>>> import numpy as np
>>> from numpy import linalg as LA
>>> np.set_printoptions(suppress=True, linewidth=140)
>>> def rnd(a):
...     return np.round(a, 1) + 0
... 
>>> K = np.load("block5.npy")
>>> K
array([[ 0., -2.,  0.,  0.,  0.,  0.,  0.,  0.,  0.,  0.,  0.,  0.],
       [-2., -3., -2.,  0.,  0.,  0.,  0.,  0.,  0.,  0.,  0.,  0.],
       [ 0., -2.,  0., -2.,  0.,  0.,  0.,  0.,  0.,  0.,  0.,  0.],
       [ 0.,  0., -2.,  5., -2.,  0.,  0.,  0.,  0.,  0.,  0.,  0.],
       [ 0.,  0.,  0., -2.,  2., -2.,  0.,  0.,  0.,  0.,  0.,  0.],
       [ 0.,  0.,  0.,  0., -2., -4., -2.,  0.,  0.,  0.,  0.,  0.],
       [ 0.,  0.,  0.,  0.,  0., -2.,  2., -2.,  0.,  0.,  0.,  0.],
       [ 0.,  0.,  0.,  0.,  0.,  0., -2.,  2., -2.,  0.,  0.,  0.],
       [ 0.,  0.,  0.,  0.,  0.,  0.,  0., -2., -3., -2.,  0.,  0.],
       [ 0.,  0.,  0.,  0.,  0.,  0.,  0.,  0., -2.,  2., -2.,  0.],
       [ 0.,  0.,  0.,  0.,  0.,  0.,  0.,  0.,  0., -2., -3., -2.],
       [ 0.,  0.,  0.,  0.,  0.,  0.,  0.,  0.,  0.,  0., -2., -5.]])
>>> # symmetric
>>> K.sum(axis=1)
array([-2., -7., -4.,  1., -2., -8., -2., -2., -7., -2., -7., -7.])
>>> np.count_nonzero(K)
np.int64(32)
>>> print(np.abs(K).max())
5.0
>>> rnd(LA.svd(K, compute_uv=False))
array([6.6, 6.4, 5.2, 4.8, 4.6, 4.3, 3.3, 2.2, 2.1, 1.3, 0.6, 0.5])
>>> np.unravel_index(np.abs(K).argmax(), K.shape)
(np.int64(3), np.int64(3))
>>> K.sum(axis=0)
array([-2., -7., -4.,  1., -2., -8., -2., -2., -7., -2., -7., -7.])
>>> np.diff(K, axis=0)
array([[-2., -1., -2.,  0.,  0.,  0.,  0.,  0.,  0.,  0.,  0.,  0.],
       [ 2.,  1.,  2., -2.,  0.,  0.,  0.,  0.,  0.,  0.,  0.,  0.],
       [ 0.,  2., -2.,  7., -2.,  0.,  0.,  0.,  0.,  0.,  0.,  0.],
       [ 0.,  0.,  2., -7.,  4., -2.,  0.,  0.,  0.,  0.,  0.,  0.],
       [ 0.,  0.,  0.,  2., -4., -2., -2.,  0.,  0.,  0.,  0.,  0.],
       [ 0.,  0.,  0.,  0.,  2.,  2.,  4., -2.,  0.,  0.,  0.,  0.],
       [ 0.,  0.,  0.,  0.,  0.,  2., -4.,  4., -2.,  0.,  0.,  0.],
       [ 0.,  0.,  0.,  0.,  0.,  0.,  2., -4., -1., -2.,  0.,  0.],
       [ 0.,  0.,  0.,  0.,  0.,  0.,  0.,  2.,  1.,  4., -2.,  0.],
       [ 0.,  0.,  0.,  0.,  0.,  0.,  0.,  0.,  2., -4., -1., -2.],
       [ 0.,  0.,  0.,  0.,  0.,  0.,  0.,  0.,  0.,  2.,  1., -3.]])
>>> rnd(K.mean(axis=0))
array([-0.2, -0.6, -0.3,  0.1, -0.2, -0.7, -0.2, -0.2, -0.6, -0.2, -0.6, -0.6])
>>> rnd(LA.norm(K))
np.float64(14.0)
>>> K.shape
(12, 12)
>>> K - K[0]
array([[ 0.,  0.,  0.,  0.,  0.,  0.,  0.,  0.,  0.,  0.,  0.,  0.],
       [-2., -1., -2.,  0.,  0.,  0.,  0.,  0.,  0.,  0.,  0.,  0.],
       [ 0.,  0.,  0., -2.,  0.,  0.,  0.,  0.,  0.,  0.,  0.,  0.],
       [ 0.,  2., -2.,  5., -2.,  0.,  0.,  0.,  0.,  0.,  0.,  0.],
       [ 0.,  2.,  0., -2.,  2., -2.,  0.,  0.,  0.,  0.,  0.,  0.],
       [ 0.,  2.,  0.,  0., -2., -4., -2.,  0.,  0.,  0.,  0.,  0.],
       [ 0.,  2.,  0.,  0.,  0., -2.,  2., -2.,  0.,  0.,  0.,  0.],
       [ 0.,  2.,  0.,  0.,  0.,  0., -2.,  2., -2.,  0.,  0.,  0.],
       [ 0.,  2.,  0.,  0.,  0.,  0.,  0., -2., -3., -2.,  0.,  0.],
       [ 0.,  2.,  0.,  0.,  0.,  0.,  0.,  0., -2.,  2., -2.,  0.],
       [ 0.,  2.,  0.,  0.,  0.,  0.,  0.,  0.,  0., -2., -3., -2.],
       [ 0.,  2.,  0.,  0.,  0.,  0.,  0.,  0.,  0.,  0., -2., -5.]])
>>> print(LA.matrix_rank(K))
12
>>> rnd(np.sort(np.abs(LA.eigvals(K))))
array([0.5, 0.6, 1.3, 2.1, 2.2, 3.3, 4.3, 4.6, 4.8, 5.2, 6.4, 6.6])
>>> rnd(LA.matrix_power(K, 2))
array([[  4.,   6.,   4.,   0.,   0.,   0.,   0.,   0.,   0.,   0.,   0.,   0.],
       [  6.,  17.,   6.,   4.,   0.,   0.,   0.,   0.,   0.,   0.,   0.,   0.],
       [  4.,   6.,   8., -10.,   4.,   0.,   0.,   0.,   0.,   0.,   0.,   0.],
       [  0.,   4., -10.,  33., -14.,   4.,   0.,   0.,   0.,   0.,   0.,   0.],
       [  0.,   0.,   4., -14.,  12.,   4.,   4.,   0.,   0.,   0.,   0.,   0.],
       [  0.,   0.,   0.,   4.,   4.,  24.,   4.,   4.,   0.,   0.,   0.,   0.],
       [  0.,   0.,   0.,   0.,   4.,   4.,  12.,  -8.,   4.,   0.,   0.,   0.],
       [  0.,   0.,   0.,   0.,   0.,   4.,  -8.,  12.,   2.,   4.,   0.,   0.],
       [  0.,   0.,   0.,   0.,   0.,   0.,   4.,   2.,  17.,   2.,   4.,   0.],
       [  0.,   0.,   0.,   0.,   0.,   0.,   0.,   4.,   2.,  12.,   2.,   4.],
       [  0.,   0.,   0.,   0.,   0.,   0.,   0.,   0.,   4.,   2.,  17.,  16.],
       [  0.,   0.,   0.,   0.,   0.,   0.,   0.,   0.,   0.,   4.,  16.,  29.]])
>>> other = np.array([[3, 3], [1, 1]])
>>> basis = np.array([[-3, -1, 1, -3, -2, -3, -3],
...     [3, -3, -2, 2, 2, -1, 1],
...     [3, 0, 2, -3, -2, -1, 2],
...     [2, -3, 2, -2, -1, -1, -1],
...     [0, -3, 0, 3, 3, 1, 2],
...     [-3, -2, 0, -2, -3, -1, 0],
...     [2, 0, 3, -3, 2, -2, -2]])
>>> m1 = np.block([[other, np.array([[-4, -3, -1, 2, -5, 2, -4], [5, -2, -3, -3, -3, -2, 3]])], [np.zeros((7, 2)), basis]])
>>> m1
array([[ 3.,  3., -4., -3., -1.,  2., -5.,  2., -4.],
       [ 1.,  1.,  5., -2., -3., -3., -3., -2.,  3.],
       [ 0.,  0., -3., -1.,  1., -3., -2., -3., -3.],
       [ 0.,  0.,  3., -3., -2.,  2.,  2., -1.,  1.],
       [ 0.,  0.,  3.,  0.,  2., -3., -2., -1.,  2.],
       [ 0.,  0.,  2., -3.,  2., -2., -1., -1., -1.],
       [ 0.,  0.,  0., -3.,  0.,  3.,  3.,  1.,  2.],
       [ 0.,  0., -3., -2.,  0., -2., -3., -1.,  0.],
       [ 0.,  0.,  2.,  0.,  3., -3.,  2., -2., -2.]])
>>> # rank 8
>>> x0 = np.array([1, 4, 5, 4, 1, 0, 2, 3, 0])
>>> h = np.maximum(m1 @ x0, 0)
>>> np.flatnonzero(h > 1e-9)
array([1, 3, 4, 8])
>>> left, sv, vt = LA.svd(m1)
>>> rnd(sv)
array([11.7, 10.4,  8.5,  6. ,  4.2,  3.5,  1.4,  0.8,  0. ])
>>> np.argmax(sv[:-1] / (sv[1:] + 1e-6)) + 1
np.int64(8)
>>> other = left[:, :8] @ np.diag(sv[:8]) @ vt[:8]
>>> LA.matrix_rank(other)
np.int64(8)
>>> rnd(LA.norm(m1 - other) / LA.norm(m1))
np.float64(0.0)
>>> rnd(np.abs(m1 - other).max())
np.float64(0.0)
>>> rnd(LA.norm(m1 - other, 2)), rnd(sv[8])
(np.float64(0.0), np.float64(0.0))
>>> other = m1 / LA.norm(m1, axis=1, keepdims=True)
>>> gram = other @ other.T
>>> rnd(LA.norm(other, axis=1))
array([1., 1., 1., 1., 1., 1., 1., 1., 1.])
>>> print(rnd(np.degrees(np.arccos(np.clip(gram[6, 7], -1, 1)))))
109.9
>>> M = np.loadtxt("run19.csv", delimiter=",")
>>> M
array([[  2. , -28. , -22.5],
       [  1.8, -22.7, -18.5],
       [  1.8, -22. , -18. ],
       [  1.8, -21.5, -17.6],
       [  1.7, -19.3, -16. ],
       [  1.5, -11.4, -10.1],
       [  1.4, -10.8,  -9.7],
       [  1.4,  -9.1,  -8.5],
       [  1.2,  -5.9,  -6.1],
       [  1.2,  -5.8,  -6.1],
       [  0.8,  -1. ,  -2.5],
       [  0.6,   0.1,  -1.4],
       [  0.6,   0.1,  -1.4],
       [  0.5,   0.5,  -1. ],
       [  0.4,   0.6,  -0.7],
       [  0.3,   0.6,  -0.7],
       [  0.3,   0.6,  -0.6],
       [  0.3,   0.5,  -0.6],
       [  0.2,   0.4,  -0.3],
       [  0. ,   0.1,  -0.1],
       [ -0.1,  -0.4,   0.2],
       [ -0.2,  -0.6,   0.4],
       [ -0.2,  -0.7,   0.4],
       [ -0.6,  -2.1,   2. ],
       [ -0.6,  -2.3,   2.4],
       [ -0.6,  -2.4,   2.5],
       [ -0.7,  -2.4,   2.6],
       [ -0.7,  -2.5,   2.9],
       [ -1. ,  -3. ,   5.6],
       [ -1.1,  -2.9,   8. ],
       [ -1.2,  -2.8,   8.4],
       [ -1.2,  -2.8,   8.9],
       [ -1.3,  -2.5,  10.1],
       [ -1.5,  -1.4,  14.5],
       [ -1.6,  -0.5,  17.2],
       [ -1.7,   0.8,  20.7],
       [ -1.8,   2.3,  24.3]])
>>> # rows 11 and 12 are equal
>>> other = K / LA.norm(K, axis=1, keepdims=True)
>>> gram = other @ other.T
>>> (gram - 2 * np.eye(12)).round(6).argmax(axis=1)
array([ 1,  0,  0,  1,  2,  4,  4,  9,  6,  7, 11, 10])
>>> print((np.abs(gram) > 0.9).astype(int))
[[1 0 0 0 0 0 0 0 0 0 0 0]
 [0 1 0 0 0 0 0 0 0 0 0 0]
 [0 0 1 0 0 0 0 0 0 0 0 0]
 [0 0 0 1 0 0 0 0 0 0 0 0]
 [0 0 0 0 1 0 0 0 0 0 0 0]
 [0 0 0 0 0 1 0 0 0 0 0 0]
 [0 0 0 0 0 0 1 0 0 0 0 0]
 [0 0 0 0 0 0 0 1 0 0 0 0]
 [0 0 0 0 0 0 0 0 1 0 0 0]
 [0 0 0 0 0 0 0 0 0 1 0 0]
 [0 0 0 0 0 0 0 0 0 0 1 0]
 [0 0 0 0 0 0 0 0 0 0 0 1]]
>>> np.degrees(np.arccos(np.clip(gram[7, 11], -1, 1)))
np.float64(90.0)
>>> print(np.argwhere(np.triu(np.abs(gram) > 0.95, 1)))
[]
